$ ipython --no-banner

In [1]: import numpy as np

In [2]: from numpy import linalg as LA

In [3]: np.set_printoptions(precision=3, suppress=True, linewidth=120, legacy="1.25")

In [4]: M = np.loadtxt("sample13.csv", delimiter=",")

In [5]: M
Out[5]: 
array([[  2.,  -1.,  -3.,   0.,   0.,  -1.,   0.,   3.,   1.],
       [  5.,   1.,  -5.,   0.,  -1.,   1.,   3.,   4.,  -2.],
       [  6.,   1.,  -2.,   0.,  -1.,   4.,   5.,   1.,  -2.],
       [  3.,  -1.,  -2.,  -2.,   1.,   2.,   7.,  -1.,   1.],
       [  5.,   2.,  -3.,  -5.,   0.,   3.,   4.,   0.,  -2.],
       [  6.,   4.,  -3.,  -6.,  -3.,   3.,   2.,  -3.,  -1.],
       [  9.,   2.,  -2.,  -4.,  -5.,   6.,   4.,  -2.,  -2.],
       [ 11.,   4.,   1.,  -7.,  -3.,   9.,   6.,   1.,   0.],
       [  8.,   7.,   2.,  -7.,  -3.,   8.,   4.,  -2.,   3.],
       [  9.,  10.,   4.,  -5.,  -5.,   9.,   6.,   0.,   0.],
       [  7.,   7.,   4.,  -5.,  -7.,   8.,   4.,   2.,   1.],
       [  4.,   6.,   5.,  -7.,  -5.,  11.,   1.,   1.,   0.],
       [  5.,   8.,   7., -10.,  -5.,  11.,   4.,  -1.,   2.],
       [  2.,   7.,   6., -11.,  -8.,  11.,   6.,  -2.,   2.],
       [  4.,   5.,   4., -10., -11.,   8.,   5.,  -1.,  -1.],
       [  7.,   8.,   2.,  -8.,  -9.,  10.,   3.,  -2.,   1.],
       [ 10.,   8.,   0.,  -5.,  -7.,  13.,   4.,  -2.,  -2.],
       [  9.,   9.,  -2.,  -6.,  -5.,  11.,   3.,   1.,  -1.],
       [ 12.,  12.,  -1.,  -4.,  -7.,  14.,   5.,   1.,  -2.],
       [ 15.,  10.,   0.,  -2.,  -8.,  11.,   7.,  -2.,   1.],
       [ 14.,  13.,  -3.,   0., -10.,  10.,   4.,  -4.,   2.],
       [ 14.,  13.,  -6.,  -2., -13.,  12.,   5.,  -5.,   3.],
       [ 13.,  11.,  -4.,  -5., -13.,  15.,   2.,  -4.,   5.],
       [ 16.,   8.,  -3.,  -8., -13.,  18.,   1.,  -6.,   3.],
       [ 18.,   9.,  -1.,  -7., -15.,  20.,   0.,  -7.,   0.],
       [ 21.,   9.,   0.,  -9., -14.,  18.,  -1.,  -4.,   1.],
       [ 24.,  10.,  -1.,  -7., -14.,  15.,   1.,  -1.,  -1.],
       [ 22.,   7.,  -3.,  -9., -11.,  17.,   1.,  -2.,  -1.],
       [ 23.,   5.,  -1.,  -8., -11.,  18.,   1.,  -5.,  -4.],
       [ 21.,   3.,  -1.,  -8.,  -8.,  15.,   4.,  -5.,  -4.],
       [ 21.,   5.,   0.,  -5.,  -8.,  18.,   4.,  -7.,  -1.],
       [ 23.,   2.,  -2.,  -4., -11.,  20.,   5.,  -5.,  -2.],
       [ 24.,   2.,  -2.,  -2., -14.,  21.,   6.,  -3.,  -1.],
       [ 25.,   2.,   0.,   1., -16.,  19.,   9.,  -2.,  -2.],
       [ 28.,   5.,  -2.,   0., -18.,  17.,  12.,   1.,  -1.],
       [ 27.,   8.,  -2.,  -1., -20.,  18.,  13.,   3.,  -3.],
       [ 28.,  11.,  -2.,  -1., -18.,  21.,  10.,   1.,   0.],
       [ 29.,  10.,  -3.,   0., -19.,  19.,   9.,   1.,   1.],
       [ 28.,  13.,  -4.,  -3., -17.,  22.,   6.,   2.,  -2.],
       [ 27.,  10.,  -5.,  -1., -17.,  25.,   7.,   1.,  -2.],
       [ 30.,   8.,  -8.,  -1., -14.,  22.,   8.,   3.,  -5.],
       [ 28.,   8.,  -8.,  -3., -15.,  22.,   7.,   5.,  -4.],
       [ 29.,  10.,  -9.,  -6., -16.,  23.,   8.,   4.,  -2.],
       [ 28.,   9.,  -7.,  -6., -17.,  24.,   7.,   4.,   1.],
       [ 30.,   9.,  -5.,  -9., -19.,  25.,   5.,   3.,  -2.],
       [ 28.,  11.,  -3., -12., -17.,  27.,   4.,   6.,  -4.],
       [ 29.,  12.,  -4., -13., -17.,  26.,   5.,   5.,  -6.]])

In [6]: M2 = np.c_[M[:, :7] @ np.array([[2, -4, 5, 1, 2, 3, -1],
   ...:     [0, -3, 5, -4, -5, -5, 2],
   ...:     [2, 0, 5, -4, -2, -1, 5],
   ...:     [3, 0, 0, -4, 4, -3, 0],
   ...:     [1, 3, -4, -5, -4, 4, 3],
   ...:     [4, 3, -2, -3, 3, 4, -2],
   ...:     [1, 2, 5, -2, 1, -1, -4]]), np.array([0, 3, 4, 1, 0, 2, 2, 5, 5, 0, 2, 4, 0, 5, 1, 2, 3, 0, 1, 5, 3, 0, 5, 2, 3, 5, 0, 2, 4, 2, 1, 0, 4, 0, 1, 4, 3, 2, 3, 0, 2, 5, 0, 1, 3, 2, 2])]

In [7]: M2
Out[7]: 
array([[  -6.,   -8.,   -8.,   21.,   12.,   10.,  -17.,    0.],
       [   6.,  -17.,   22.,   17.,   25.,   12.,  -45.,    3.],
       [  28.,   -8.,   46.,   -7.,   32.,   22.,  -45.,    4.],
       [  12.,   14.,   27.,   -2.,   16.,   27.,  -44.,    1.],
       [   5.,   -9.,   34.,   12.,   -1.,   31.,  -38.,    0.],
       [  -1.,  -32.,   51.,   28.,   -3.,   17.,  -36.,    2.],
       [  25.,  -31.,   73.,   24.,   38.,   31.,  -58.,    2.],
       [  42.,  -26.,  104.,   -5.,   17.,   51.,  -49.,    5.],
       [  32.,  -30.,  101.,  -17.,  -11.,   24.,  -25.,    5.],
       [  48.,  -42.,  147.,  -41.,   -7.,   -2.,  -26.,    0.],
       [  36.,  -38.,  122.,  -14.,    7.,   -3.,  -26.,    2.],
       [  37.,  -14.,   78.,  -22.,   -6.,   21.,   -8.,    4.],
       [  37.,  -18.,  118.,  -31.,  -27.,   18.,   -7.,    0.],
       [  25.,   -8.,  115.,  -11.,  -16.,    4.,  -28.,    5.],
       [  12.,  -30.,  118.,   29.,    8.,   -4.,  -43.,    1.],
       [  28.,  -43.,  116.,    8.,    7.,    4.,  -40.,    2.],
       [  54.,  -38.,  112.,  -14.,   31.,   25.,  -57.,    3.],
       [  38.,  -39.,   93.,   -9.,    9.,   23.,  -50.,    0.],
       [  64.,  -53.,  140.,  -33.,   25.,   12.,  -62.,    1.],
       [  67.,  -67.,  170.,  -24.,   44.,    6.,  -69.,    5.],
       [  56.,  -87.,  160.,  -14.,   43.,  -24.,  -69.,    3.],
       [  50.,  -88.,  158.,   13.,   60.,  -20., -101.,    0.],
       [  52.,  -75.,  132.,   21.,   58.,    9.,  -88.,    5.],
       [  62.,  -71.,  126.,   37.,   73.,   54.,  -94.,    2.],
       [  78.,  -84.,  150.,   29.,   85.,   51.,  -90.,    3.],
       [  72., -101.,  165.,   39.,   70.,   62.,  -77.,    5.],
       [  72., -121.,  196.,   39.,   74.,   47.,  -85.,    0.],
       [  69.,  -89.,  145.,   44.,   75.,   84.,  -94.,    2.],
       [  82.,  -84.,  148.,   38.,   90.,   96.,  -91.,    4.],
       [  72.,  -64.,  137.,   32.,   78.,   97.,  -90.,    2.],
       [  95.,  -61.,  146.,   -1.,   87.,   89.,  -87.,    1.],
       [ 104.,  -61.,  144.,   24.,  133.,  104., -122.,    0.],
       [ 114.,  -69.,  164.,   27.,  159.,   92., -138.,    4.],
       [ 122.,  -79.,  206.,   18.,  174.,   65., -143.,    0.],
       [ 114., -106.,  253.,   31.,  170.,   45., -164.,    1.],
       [ 112., -112.,  274.,   27.,  161.,   25., -169.,    4.],
       [ 125., -116.,  265.,    3.,  146.,   36., -152.,    3.],
       [ 118., -128.,  263.,   21.,  156.,   31., -155.,    2.],
       [ 116., -124.,  239.,   11.,  127.,   46., -141.,    3.],
       [ 131., -100.,  213.,    7.,  160.,   64., -161.,    0.],
       [ 123., -104.,  202.,   22.,  162.,   85., -172.,    2.],
       [ 111., -101.,  191.,   35.,  153.,   82., -169.,    5.],
       [ 106., -109.,  208.,   44.,  143.,   84., -180.,    0.],
       [ 110., -104.,  205.,   43.,  148.,   85., -172.,    1.],
       [ 109., -119.,  221.,   60.,  145.,   96., -164.,    3.],
       [ 109., -107.,  214.,   40.,  112.,  104., -142.,    2.],
       [ 103., -115.,  226.,   46.,  105.,  101., -148.,    2.]])

In [8]: LA.matrix_rank(M2)
Out[8]: 8

In [9]: LA.norm(LA.qr(M)[0].T @ M2, axis=0) ** 2 / ((M2 ** 2).sum(axis=0) + 1e-12)
Out[9]: array([1. , 1. , 1. , 1. , 1. , 1. , 1. , 0.6])

In [10]: np.round(LA.lstsq(M, M2[:, 0])[0], 3) + 0
Out[10]: array([2., 0., 2., 3., 1., 4., 1., 0., 0.])

In [11]: np.round(LA.norm(M2 - M @ LA.lstsq(M, M2)[0], axis=0), 3) + 0
Out[11]: array([ 0.   ,  0.   ,  0.   ,  0.   ,  0.   ,  0.   ,  0.   , 12.132])
